% ipython --no-banner

In [1]: import numpy as np

In [2]: import numpy.linalg as la

In [3]: np.set_printoptions(precision=1, suppress=True, linewidth=200)

In [4]: E = np.loadtxt("mat.csv", delimiter=",")

In [5]: print(E)
[[3. 0. 0. 2. 2. 2. 0. 2. 0. 0. 0. 2. 0.]
 [0. 3. 0. 0. 0. 0. 2. 0. 0. 2. 0. 0. 0.]
 [0. 0. 3. 0. 0. 0. 0. 0. 2. 0. 2. 0. 2.]
 [2. 0. 0. 3. 2. 2. 0. 2. 0. 0. 0. 2. 0.]
 [2. 0. 0. 2. 3. 2. 0. 2. 0. 0. 0. 2. 0.]
 [2. 0. 0. 2. 2. 3. 0. 2. 0. 0. 0. 2. 0.]
 [0. 2. 0. 0. 0. 0. 3. 0. 0. 2. 0. 0. 0.]
 [2. 0. 0. 2. 2. 2. 0. 3. 0. 0. 0. 2. 0.]
 [0. 0. 2. 0. 0. 0. 0. 0. 3. 0. 2. 0. 2.]
 [0. 2. 0. 0. 0. 0. 2. 0. 0. 3. 0. 0. 0.]
 [0. 0. 2. 0. 0. 0. 0. 0. 2. 0. 3. 0. 2.]
 [2. 0. 0. 2. 2. 2. 0. 2. 0. 0. 0. 3. 0.]
 [0. 0. 2. 0. 0. 0. 0. 0. 2. 0. 2. 0. 3.]]

In [6]: other = la.inv(E)

In [7]: print(np.round(la.slogdet(E)[0], 1))
1.0

In [8]: print(np.round(la.cond(E), 1))
13.0

In [9]: print(np.allclose(other, E.T))
False

In [10]: print(round(la.det(E) * la.det(other), 1))
1.0

In [11]: print(E[11] @ E[2])
0.0

In [12]: print(np.round(la.norm(E[11], 1), 1), round(float(la.norm(E[11], np.inf)), 1))
13.0 3.0

In [13]: print(la.norm(E, axis=1).argmax())
0

In [14]: print(round(float(la.norm(E) ** 2 / la.norm(E, 2) ** 2), 1))
1.8

In [15]: x = np.array([0, 0, 2, 1, 0, 0, 1, 0, 0, 1, 2, 1, 1])

In [16]: target = E @ x

In [17]: print(target)
[ 4.  4. 12.  5.  4.  4.  5.  4. 10.  5. 12.  5. 11.]

In [18]: print(np.round(la.solve(E.T, E[0]), 1) + 0)
[1. 0. 0. 0. 0. 0. 0. 0. 0. 0. 0. 0. 0.]

In [19]: print(np.round(la.solve(E, -2 * target), 1) + 0)
[ 0.  0. -4. -2.  0.  0. -2.  0.  0. -2. -4. -2. -2.]

In [20]: vals, V = la.eigh(E)

In [21]: x = np.array([2, 0, 1, 3, 2, 3, 1, 1, 3, 1, 0, 2, 3])

In [22]: print(x @ E @ x)
496.0

In [23]: print((np.sign(V[:, -1].round(6)) == np.sign(V[0, -1].round(6))).astype(int))
[1 0 0 1 1 1 0 1 0 0 0 1 0]

In [24]: print(np.abs(E).sum(axis=1).max(), np.abs(vals).max())
13.0 13.0

In [25]: print(np.round(x @ E @ x / (x @ x), 1), round(vals[0], 1), vals[-1])
9.5 1.0 13.0

In [26]: print(la.eigvalsh(E[1:, 1:]))
[ 1.  1.  1.  1.  1.  1.  1.  1.  1.  7.  9. 11.]

In [27]: rng = np.random.default_rng(34)

In [28]: z = rng.integers(0, 3, 11)

In [29]: F = (z[:, None] == z) * 2 + np.eye(11)

In [30]: print(F)
[[3. 2. 2. 0. 2. 2. 2. 0. 2. 0. 2.]
 [2. 3. 2. 0. 2. 2. 2. 0. 2. 0. 2.]
 [2. 2. 3. 0. 2. 2. 2. 0. 2. 0. 2.]
 [0. 0. 0. 3. 0. 0. 0. 0. 0. 0. 0.]
 [2. 2. 2. 0. 3. 2. 2. 0. 2. 0. 2.]
 [2. 2. 2. 0. 2. 3. 2. 0. 2. 0. 2.]
 [2. 2. 2. 0. 2. 2. 3. 0. 2. 0. 2.]
 [0. 0. 0. 0. 0. 0. 0. 3. 0. 2. 0.]
 [2. 2. 2. 0. 2. 2. 2. 0. 3. 0. 2.]
 [0. 0. 0. 0. 0. 0. 0. 2. 0. 3. 0.]
 [2. 2. 2. 0. 2. 2. 2. 0. 2. 0. 3.]]

In [31]: # 3 blocks once reordered

In [32]: x = np.array([8, -1, -1, -1, -6, 9, 7, 5, -2, -6, 9])

In [33]: a = np.maximum(F @ x, 0)

In [34]: print(np.tanh(F @ x))
[ 1.  1.  1. -1.  1.  1.  1.  1.  1. -1.  1.]

In [35]: data = np.arange(96).reshape(12, 8) + 4

In [36]: print(data)
[[ 4  5  6  7  8  9 10 11]
 [12 13 14 15 16 17 18 19]
 [20 21 22 23 24 25 26 27]
 [28 29 30 31 32 33 34 35]
 [36 37 38 39 40 41 42 43]
 [44 45 46 47 48 49 50 51]
 [52 53 54 55 56 57 58 59]
 [60 61 62 63 64 65 66 67]
 [68 69 70 71 72 73 74 75]
 [76 77 78 79 80 81 82 83]
 [84 85 86 87 88 89 90 91]
 [92 93 94 95 96 97 98 99]]

In [37]: left, sig, vt = la.svd(data)

In [38]: print(sig.round(1) + 0)
[572.9  10.6   0.    0.    0.    0.    0.    0. ]

In [39]: other = left[:, :2] @ np.diag(sig[:2]) @ vt[:2]

In [40]: print(np.round(la.norm(data - other) / la.norm(data), 1))
0.0
